% ipython --no-banner

In [1]: import numpy as np

In [2]: np.set_printoptions(precision=2, suppress=True, linewidth=120)

In [3]: def rd(a):
   ...:     return np.round(a, 2) + 0
   ...: 

In [4]: m1 = np.load("x.npy")

In [5]: m1
Out[5]: 
array([[ 0. ,  0.8,  0.3, -1.7, -0.2, -0.7,  2.3],
       [-0.1, -1.2, -0.5,  0.4, -1.1, -1.6,  0.1],
       [ 0.6,  0.9, -1. , -1.7,  1. , -0.2,  0. ],
       [-0.9,  0.3,  0.2,  0.5, -0.7,  1.2, -0.5],
       [-0.5, -0.4, -0.1,  0.5,  1.9,  0.6,  0.4],
       [ 1.4, -0.3,  1.7, -1. ,  0.2, -0.4,  1. ],
       [ 2.1,  1.2, -1. , -0.6, -0.4,  0. , -0.9],
       [ 1.2, -0.5, -0.5, -0.6,  0.2, -0.8, -0.4],
       [ 0.5, -1.6, -0.9,  1.9, -0.4, -0.4,  1. ],
       [ 0.9,  0.8, -1.4,  1.3, -1.3,  0.3,  0.8],
       [-1.1,  0.3,  0.6, -1.1, -0.7, -0.2, -0.2],
       [-0.3, -0.2, -1.3, -0.6,  0.8, -0.4, -0.9],
       [-1.5, -0.5,  3. ,  5.5,  4.5, -8. , -0.5],
       [-0.7,  1.3, -0.6,  0.4, -1.6,  0.5, -1.6],
       [ 0.2, -0.1,  0.3, -1.2, -0.5,  0.2, -0.6],
       [-0.1, -0.8,  0.2,  1.7,  0.4, -1.8, -1. ],
       [-0.1, -2.3,  0.3,  1.7,  0.8, -0.7, -0.1],
       [ 1.3,  0.6, -0.8,  1.1,  0.7, -0.8,  0.9],
       [ 0. , -0.2,  0.1,  0.6,  0. , -0.4, -1.5],
       [ 2.2, -0.2, -0.9,  1.1,  1.6,  0.4, -0.7],
       [-0.4, -1.1, -0.9, -0.2,  1.4,  0. , -0.5],
       [ 0.4,  1.3, -0.4,  0.4, -0.4,  0.7, -0.9],
       [-0.2,  0.3, -1.1,  0.1,  1.2, -0.3,  0.6],
       [-0.5, -0.8,  2.2,  0.6,  2.1, -0.5,  0.1],
       [-0.4,  1.6, -0.2, -0.4,  0.5,  1.2,  0.5],
       [ 1.4, -0.3, -1.8,  0.5,  1.3,  1.3, -0.4],
       [ 0.2,  0.2, -1.3,  0.4, -1.3,  0.4, -1.2],
       [ 0.2,  2. ,  0.5,  0.2, -1.2,  0.1,  0.6],
       [ 2. , -0.9, -0.4,  1.7,  0.3,  0.1, -0.2],
       [ 0.3, -0.7, -1.2, -0.7, -0.3, -1.1,  1.3]])

In [6]: P = m1 @ np.linalg.solve(m1.T @ m1, m1.T)

In [7]: rd(np.linalg.eigvalsh(P))
Out[7]: 
array([0., 0., 0., 0., 0., 0., 0., 0., 0., 0., 0., 0., 0., 0., 0., 0., 0., 0., 0., 0., 0., 0., 0., 1., 1., 1., 1., 1.,
       1., 1.])

In [8]: np.allclose(P @ P, P)
Out[8]: True

In [9]: np.linalg.matrix_rank(np.eye(30) - P)
Out[9]: np.int64(23)

In [10]: x0 = np.array([0, 0, -2, -3, 2, 2, 2])

In [11]: target = m1 @ x0

In [12]: rd(np.linalg.lstsq(m1, target)[0])
Out[12]: array([ 0.,  0., -2., -3.,  2.,  2.,  2.])

In [13]: rd(np.linalg.solve(m1.T @ m1, m1.T @ target))
Out[13]: array([ 0.,  0., -2., -3.,  2.,  2.,  2.])

In [14]: rng = np.random.default_rng(996221)

In [15]: target = target + 0.1 * rng.normal(size=30)

In [16]: rd(target)
Out[16]: 
array([  7.45,  -5.29,   8.66,  -1.7 ,   4.34,   1.19,   1.34,   0.75,  -3.47,  -1.7 ,  -0.06,   3.4 , -30.53,  -5.35,
         1.12, -10.19,  -5.81,  -0.1 ,  -5.74,   1.2 ,   4.33,  -1.73,   4.9 ,  -2.72,   5.96,   6.56,  -2.8 ,  -2.69,
        -3.96,   4.44])

In [17]: coef, *_ = np.linalg.lstsq(m1, target)

In [18]: rd(m1.T @ (target - m1 @ coef))
Out[18]: array([0., 0., 0., 0., 0., 0., 0.])

In [19]: rd(coef)
Out[19]: array([ 0.  , -0.02, -2.01, -3.03,  2.  ,  1.98,  1.98])

In [20]: Y = np.array([[0.4, -1.4, -0.6, 0.8],
    ...:     [0.3, -0.7, -0.5, -0.9],
    ...:     [-3.9, -1.8, -1.2, 0.6],
    ...:     [1.4, 0.4, 1.0, -1.9],
    ...:     [0.6, -1.2, 0.2, -0.1],
    ...:     [-1.3, -0.4, 3.1, -0.5]])

In [21]: Z = np.array([[0.0, 0.5, -1.3, -0.2, 1.3, 1.1, 2.4, 0.2, -1.8, -1.9],
    ...:     [0.9, 1.3, -1.4, -0.3, -1.4, 1.7, 1.0, -0.7, -1.0, 1.1],
    ...:     [-0.8, 0.7, 0.3, 0.0, -0.8, 0.6, -1.3, 1.0, -0.7, 0.6],
    ...:     [-0.7, -2.1, 1.1, -0.6, 0.6, 2.0, 0.7, -0.5, -0.4, 0.5]])

In [22]: K = Y @ Z

In [23]: rd(K)
Out[23]: 
array([[-1.34, -3.72,  2.14, -0.14,  3.44, -0.7 ,  0.9 ,  0.06,  0.78, -2.26],
       [ 0.4 ,  0.78, -0.55,  0.69,  1.23, -2.96,  0.04,  0.5 ,  0.87, -2.09],
       [-1.08, -6.39,  7.89,  0.96, -1.23, -6.87, -9.18, -1.02,  9.42,  5.01],
       [ 0.89,  5.91, -4.17,  0.74, -0.68, -0.98,  1.13,  1.95, -2.86, -2.57],
       [-1.17, -0.91,  0.85,  0.3 ,  2.24, -1.46, -0.09,  1.21,  0.02, -2.39],
       [-2.49,  2.05,  2.63,  0.68, -3.91, -1.25, -7.9 ,  3.37,  0.77,  3.64]])

In [24]: Q, Rm = np.linalg.qr(m1)

In [25]: rd(np.trace(Q @ Q.T))
Out[25]: np.float64(7.0)
